$ python3 -q
>>> import numpy as np
>>> import numpy.linalg as la
>>> np.set_printoptions(precision=3, suppress=True, linewidth=200, sign=" ")
>>> A = np.loadtxt("mat.csv", delimiter=",")
>>> A
array([[ 13.,   5.,   3.,  -8.],
       [-20.,  -7.,  -6.,  16.],
       [ 10.,   5.,   0.,  -2.],
       [ 10.,   5.,   0.,  -2.]])
>>> Uu, s, vt = la.svd(A)
>>> s.round(3) + 0
array([ 34.852,   7.161,   0.25 ,   0.   ])
>>> other = Uu[:, :3] @ np.diag(s[:3]) @ vt[:3]
>>> la.matrix_rank(other)
np.int64(3)
>>> other.round(3) + 0
array([[ 13.,   5.,   3.,  -8.],
       [-20.,  -7.,  -6.,  16.],
       [ 10.,   5.,   0.,  -2.],
       [ 10.,   5.,   0.,  -2.]])
>>> round(float(la.norm(A - other, 2)), 3), round(s[3], 3)
(0.0, np.float64(0.0))
>>> la.matrix_rank(A, rtol=0.05)
np.int64(2)
>>> r = la.matrix_rank(A)
>>> r
np.int64(3)
>>> N = la.svd(A)[2][r:].T
>>> [int(la.matrix_rank(A[:, :j + 1])) for j in range(4)]
[1, 2, 2, 3]
>>> np.round(N @ N.T, 3) + 0
array([[ 0.167, -0.333, -0.167,  0.   ],
       [-0.333,  0.667,  0.333,  0.   ],
       [-0.167,  0.333,  0.167,  0.   ],
       [ 0.   ,  0.   ,  0.   ,  0.   ]])
>>> np.allclose(A @ N, 0)
True
>>> N.shape
(4, 1)
>>> [int(la.matrix_rank(A[:i])) for i in range(1, len(A) + 1)]
[1, 2, 3, 3]
>>> np.round(A @ N, 3) + 0
array([[ 0.],
       [ 0.],
       [ 0.],
       [ 0.]])
>>> proj = np.triu(np.array([[3, -1, -2, -2], [3, 2, -3, -1], [1, -2, -3, 0], [0, -3, -2, -3]]), 1) + np.eye(4)
>>> other = proj @ A @ la.inv(proj)
>>> la.matrix_rank(other)
np.int64(3)
>>> np.round(np.poly(other), 3) + 0
array([ 1., -4., -3., 18.,  0.])
>>> np.trace(other), np.trace(A)
(np.float64(4.0), np.float64(4.0))
>>> np.round(la.det(other), 3)
np.float64(-0.0)
>>> x = np.array([-5, -2, -7, 4])
>>> h1 = np.maximum(A @ x, 0)
>>> np.maximum(A @ (3 * x), 0)
array([   0.,  660.,    0.,    0.])
>>> np.tanh(A @ x)
array([-1.,  1., -1., -1.])
>>> A.T @ h1
array([-4400., -1540., -1320.,  3520.])
>>> rng = np.random.default_rng(427955)
>>> K = rng.normal(size=(10, 3)) + 5 * np.array([7, 7, 9])
>>> K
array([[ 35.38 ,  35.024,  46.29 ],
       [ 35.91 ,  34.944,  45.783],
       [ 35.501,  35.858,  42.693],
       [ 32.909,  36.03 ,  45.362],
       [ 35.103,  35.265,  45.568],
       [ 34.244,  35.485,  43.344],
       [ 36.006,  34.852,  46.258],
       [ 35.816,  35.174,  44.59 ],
       [ 35.838,  36.368,  44.17 ],
       [ 33.172,  33.586,  45.477]])
>>> other = np.c_[K[:, :1] @ np.array([[0]]), np.array([2, 2, 2, 0, 1, 0, 3, 2, 3, 3])]
>>> other
array([[ 0.,  2.],
       [ 0.,  2.],
       [ 0.,  2.],
       [ 0.,  0.],
       [ 0.,  1.],
       [ 0.,  0.],
       [ 0.,  3.],
       [ 0.,  2.],
       [ 0.,  3.],
       [ 0.,  3.]])
>>> la.lstsq(K, other[:, 0])[0]
array([ 0.,  0.,  0.])
>>> la.matrix_rank(np.c_[K, other])
np.int64(4)
>>> la.norm(other - K @ la.lstsq(K, other)[0], axis=0)
array([ 0.  ,  2.52])
>>> Ac = K - K.mean(axis=0)
>>> vecs = la.svd(Ac)[2][:1]
>>> other = Ac - Ac @ vecs.T @ vecs
>>> np.diag(vecs.T @ vecs)
array([ 0.042,  0.166,  0.792])
>>> round(float(la.norm(other) / la.norm(Ac)), 3)
0.706
>>> E = np.load("m.npy")
>>> E
array([[ 1,  3,  1,  1,  4,  4],
       [-5, -3, -5, -5, -2, -2],
       [-4, -2, -4, -4, -1, -1],
       [-4, -2, -4, -4, -1, -1],
       [ 0,  2,  0,  0,  3,  3],
       [-4, -2, -4, -4, -1, -1],
       [-4, -2, -4, -4, -1, -1]])
>>> Uu, s, vt = la.svd(E)
>>> s.round(3) + 0
array([ 18.056,   6.926,   0.   ,   0.   ,   0.   ,   0.   ])
>>> other = Uu[:, :2] @ np.diag(s[:2]) @ vt[:2]
>>> round(float(la.norm(E - other) / la.norm(E)), 3)
0.0
>>> other.round(3) + 0
array([[ 1.,  3.,  1.,  1.,  4.,  4.],
       [-5., -3., -5., -5., -2., -2.],
       [-4., -2., -4., -4., -1., -1.],
       [-4., -2., -4., -4., -1., -1.],
       [ 0.,  2.,  0.,  0.,  3.,  3.],
       [-4., -2., -4., -4., -1., -1.],
       [-4., -2., -4., -4., -1., -1.]])
>>> la.matrix_rank(other)
np.int64(2)
>>> la.matrix_rank(E, rtol=0.05)
np.int64(2)
